$ python3 -q
>>> import numpy as np
>>> from numpy import linalg as LA
>>> np.set_printoptions(precision=3, suppress=True, linewidth=140)
>>> rd = lambda a: np.round(a, 3) + 0
>>> A = np.load("w.npy")
>>> A
array([[-3.277, -7.264,  0.329,  3.913,  1.45 , -1.509,  4.087],
       [-0.928,  7.417, -5.61 ,  0.242, -2.055,  2.403,  1.614],
       [ 2.003, -1.241,  0.597, -0.399,  5.874, -7.111, -2.977],
       [-4.925,  5.502,  1.398, -4.463,  1.905, -1.891, -4.048],
       [ 2.777, -0.299, -1.604,  3.757,  6.029, -6.072, -1.517],
       [-2.21 , -5.713, -1.238,  4.594,  6.101, -1.086, -1.202],
       [ 6.206,  2.765,  1.359,  5.899, -1.88 , -3.31 , -1.642],
       [ 3.476,  0.512, -5.677,  6.294,  0.55 , -3.094,  2.436],
       [ 5.628,  6.248,  2.39 , -0.935, -3.899, -2.008,  1.864],
       [-4.41 , -5.122,  2.09 , -0.058,  7.026,  0.686, -0.34 ],
       [-0.569,  1.358,  1.451, -4.091, -4.242, -7.772,  0.77 ],
       [ 3.897, -1.41 , -2.299, -3.899,  0.433, -1.617,  7.716],
       [ 7.284,  0.862, -6.459,  1.856, -0.697,  0.743, -0.055],
       [ 3.546, -2.623,  4.668, -3.734,  2.93 ,  5.159, -3.102],
       [ 3.38 , -4.06 , -6.434, -4.903, -1.805, -1.829, -0.213],
       [-5.021, -2.322,  5.81 ,  2.645,  3.395,  2.697, -3.137],
       [-1.429,  1.423, -0.668, -4.387,  5.311,  6.758, -1.536],
       [-2.615,  2.764,  5.976,  5.939, -2.603, -0.182,  2.779],
       [ 5.154,  1.359, -1.676,  1.683, -0.397,  1.014, -8.048],
       [-3.986, -2.467, -4.118, -1.465,  4.135, -0.697,  6.429],
       [ 0.907,  5.476,  3.832,  6.245,  3.832,  0.634, -0.648],
       [-4.351, -2.261, -1.175, -4.511, -2.876,  3.815, -5.604],
       [ 0.896, -3.304, -6.223,  5.736,  0.644,  4.03 ,  0.026],
       [-4.503,  3.107,  1.262, -4.196,  6.083, -0.279, -3.713],
       [-6.587,  5.361, -0.468,  1.648,  3.03 , -0.944,  3.855],
       [ 4.584, -1.636,  2.658, -0.615,  1.115, -1.498,  8.086],
       [ 5.547, -4.898,  5.223,  0.025,  1.877, -3.773,  0.452],
       [-3.31 ,  0.944, -5.801, -0.572,  5.607, -3.952,  2.668],
       [ 5.18 ,  2.777, -0.244,  6.424,  1.198,  4.745, -0.418],
       [ 8.762,  2.163,  2.62 ,  0.487, -0.322, -0.756, -3.283],
       [-2.165, -2.146,  1.654, -6.386, -5.184, -0.225,  4.502],
       [-2.946, -5.065, -3.338, -5.621, -2.826, -3.255, -2.087]])
>>> W2 = A[[2, 27]].astype(float)
>>> for _ in range(7):
...     idx = LA.norm(A[:, None] - W2, axis=-1).argmin(axis=1)
...     W2 = np.array([A[idx == j].mean(axis=0) for j in range(2)])
... 
>>> idx
array([1, 1, 0, 1, 0, 0, 0, 0, 0, 1, 1, 1, 0, 0, 1, 0, 1, 0, 0, 1, 0, 1, 0, 1, 1, 0, 0, 1, 0, 0, 1, 1])
>>> np.bincount(idx)
array([17, 15])
